$ ipython --no-banner

In [1]: import numpy as np

In [2]: np.set_printoptions(precision=4, suppress=True, linewidth=100)

In [3]: arr = np.load("m.npy")

In [4]: arr
Out[4]: 
array([[ 0, -3,  0,  0, -1,  3],
       [-2, -1, -3,  0, -1,  3],
       [ 1,  2,  3,  3,  2, -6],
       [ 3, -1,  2,  2, -1,  3],
       [ 0,  1,  0, -3, -1,  3],
       [-3, -2,  3,  1, -2,  6],
       [-1,  0,  1,  2,  0,  0],
       [-3,  3,  2, -3, -1,  3],
       [ 2,  0, -2,  1,  1, -3],
       [-1, -1, -3, -2, -2,  6],
       [-3, -3,  1,  1,  3, -9]])

In [5]: np.abs(np.diag(np.linalg.qr(arr)[1])) > 1e-9
Out[5]: array([ True,  True,  True,  True,  True, False])

In [6]: np.round(np.trace(np.linalg.pinv(arr) @ arr), 4)
Out[6]: np.float64(5.0)

In [7]: print(np.allclose(arr[:-1].T @ np.linalg.lstsq(arr[:-1].T, arr[-1])[0], arr[-1]))
True

In [8]: np.unique(arr.round(6), axis=0).shape
Out[8]: (11, 6)

In [9]: W0 = np.load("test2.npy")

In [10]: W0
Out[10]: 
array([[-120,    3,    1,    3,    1,    3,    1,    0,    2,    3,    2,    0],
       [   1, -119,    2,    0,    0,    0,    2,    2,    3,    2,    1,    0],
       [   3,    2,  181,    2,    0,    3,    0,    0,    3,    3,    2,    2],
       [   3,    3,    3,  122,    2,    0,    3,    2,    0,    1,    3,    1],
       [   3,    2,    1,    3,   60,    1,    1,    2,    1,    0,    3,    3],
       [   3,    0,    3,    2,    0,  -20,    2,    1,    0,    0,    0,    1],
       [   1,    2,    0,    0,    3,    1,   22,    0,    3,    1,    3,    3],
       [   0,    1,    3,    2,    3,    3,    1,   80,    1,    1,    3,    3],
       [   3,    0,    1,    0,    1,    1,    2,    0,  182,    1,    3,    0],
       [   2,    1,    2,    1,    1,    2,    1,    1,    3, -100,    0,    2],
       [   0,    0,    0,    1,    0,    2,    3,    1,    0,    2,  100,    1],
       [   3,    3,    0,    3,    3,    0,    0,    2,    1,    0,    0,  100]])

In [11]: u, g = W0[0], W0[3]

In [12]: u @ g
Out[12]: np.int64(32)

In [13]: u @ u
Out[13]: np.int64(14447)

In [14]: p = (u @ g) / (u @ u) * u

In [15]: p
Out[15]: 
array([-0.2658,  0.0066,  0.0022,  0.0066,  0.0022,  0.0066,  0.0022,  0.    ,  0.0044,  0.0066,
        0.0044,  0.    ])

In [16]: print(np.linalg.matrix_rank(np.outer(u, g)))
1

In [17]: print(np.outer(u, g))
[[  -360   -360   -360 -14640   -240      0   -360   -240      0   -120   -360   -120]
 [     9      9      9    366      6      0      9      6      0      3      9      3]
 [     3      3      3    122      2      0      3      2      0      1      3      1]
 [     9      9      9    366      6      0      9      6      0      3      9      3]
 [     3      3      3    122      2      0      3      2      0      1      3      1]
 [     9      9      9    366      6      0      9      6      0      3      9      3]
 [     3      3      3    122      2      0      3      2      0      1      3      1]
 [     0      0      0      0      0      0      0      0      0      0      0      0]
 [     6      6      6    244      4      0      6      4      0      2      6      2]
 [     9      9      9    366      6      0      9      6      0      3      9      3]
 [     6      6      6    244      4      0      6      4      0      2      6      2]
 [     0      0      0      0      0      0      0      0      0      0      0      0]]

In [18]: g - p
Out[18]: 
array([  3.2658,   2.9934,   2.9978, 121.9934,   1.9978,  -0.0066,   2.9978,   2.    ,  -0.0044,
         0.9934,   2.9956,   1.    ])

In [19]: round(float((g - p) @ u), 4)
Out[19]: 0.0
